$ python3 -q
>>> import numpy as np
>>> import numpy.linalg as la
>>> np.set_printoptions(suppress=True, linewidth=200)
>>> def tidy(a):
...     return np.round(a, 3) + 0
... 
>>> W0 = np.load("w.npy")
>>> W0
array([[ 0.191, -0.194, -0.009],
       [ 0.266, -0.295, -0.023],
       [ 1.035, -1.045,  0.021],
       [ 1.169, -1.153,  0.031],
       [ 0.657, -0.64 , -0.001],
       [ 1.41 , -1.397, -0.002],
       [ 0.097, -0.106,  0.   ],
       [ 2.136, -2.119,  0.016],
       [ 1.101, -1.105, -0.011],
       [-0.031,  0.03 ,  0.016],
       [-0.197,  0.182,  0.019],
       [ 1.983, -1.976, -0.025],
       [-0.501,  0.465,  0.038],
       [ 0.063, -0.042,  0.006],
       [ 0.654, -0.65 ,  0.022]])
>>> basis = W0[[9, 5]].astype(float)
>>> for _ in range(7):
...     idx = la.norm(W0[:, None] - basis, axis=-1).argmin(axis=1)
...     basis = np.array([W0[idx == j].mean(axis=0) for j in range(2)])
... 
>>> idx
array([0, 0, 1, 1, 0, 1, 0, 1, 1, 0, 0, 1, 0, 0, 0])
>>> tidy(basis[1] - basis[0])
array([ 1.339, -1.327, -0.003])
>>> tidy(basis)
array([[ 0.133, -0.139,  0.008],
       [ 1.472, -1.466,  0.005]])
>>> print(np.bincount(idx))
[9 6]
>>> np.abs(basis[1] - basis[0]).argmax()
np.int64(0)
>>> idx = W0[:, 2] > np.median(W0[:, 2])
>>> r0 = W0[idx].mean(axis=0) - W0[~idx].mean(axis=0)
>>> np.argsort(-np.abs(r0).round(6), kind="stable")
array([0, 1, 2])
>>> idx.astype(int)
array([0, 0, 1, 1, 0, 0, 0, 1, 0, 1, 1, 0, 1, 0, 1])
>>> ((W0 - W0.mean(axis=0)) @ r0 > 0).astype(int)
array([1, 1, 0, 0, 1, 0, 1, 0, 0, 1, 1, 0, 1, 1, 1])
>>> E = np.load("dump.npy")
>>> E
array([[  2.291,  -3.687,   3.756,   1.964],
       [ -1.921,   2.097,  -9.105,  -2.323],
       [ -4.993,  -6.321,   4.692,   2.022],
       [  8.92 ,   0.511,   0.459,   1.414],
       [  8.531,  -6.983,   7.253,   4.126],
       [  1.691,   2.281,   1.447,   0.707],
       [ -3.798,   8.633,  -2.492,  -2.551],
       [ -1.173,   3.044,  -5.426,  -2.766],
       [-16.013,   2.003,  -7.599,  -3.094],
       [ -2.748,  -1.132,  -4.494,   0.616],
       [-12.414,   0.661,   4.945,  -4.024],
       [ -0.105,  12.786,  -7.986,  -6.627],
       [ -8.422,   4.288,  -5.064,  -1.601],
       [  0.93 ,  -5.3  ,  -2.385,   2.757],
       [  2.901,  -5.678,  -0.395,   0.185],
       [ -3.34 ,  -4.724,  -3.821,   0.661],
       [  3.427,   4.689,   0.855,   1.323],
       [ -8.055,   1.273,  -0.928,  -0.547],
       [  7.422,  -7.006,   8.351,   5.29 ],
       [  0.994, -11.614,   8.251,   5.28 ],
       [ -8.053,   7.41 ,  -9.293,  -2.957],
       [-14.176,   8.318,  -9.612,  -8.524],
       [  1.188,   2.403,  -1.366,  -0.723],
       [ -3.331,   6.47 ,  -9.395,  -1.65 ],
       [  0.923,  -7.077,   6.8  ,   0.796],
       [  6.473,  -1.423,  -0.898,   3.325],
       [  1.733,   1.465,   0.076,   0.272],
       [  6.142, -14.601,  14.274,   8.724],
       [  0.422,  -1.198,  -2.048,   0.729],
       [ -0.681, -11.127,   2.408,   1.377],
       [ -7.58 ,   0.011,  -5.005,  -2.962]])
>>> D = la.norm(E[:, None] - E[None], axis=-1)
>>> np.flatnonzero(D[29] < D.mean() / 2)
array([ 2, 24, 29])
>>> la.matrix_rank(D ** 2)
np.int64(6)
>>> D.shape
(31, 31)
>>> D[29].round(6).argsort(kind="stable")[:4]
array([29, 24,  2, 14])
>>> D.mean(axis=1).argmax()
np.int64(27)
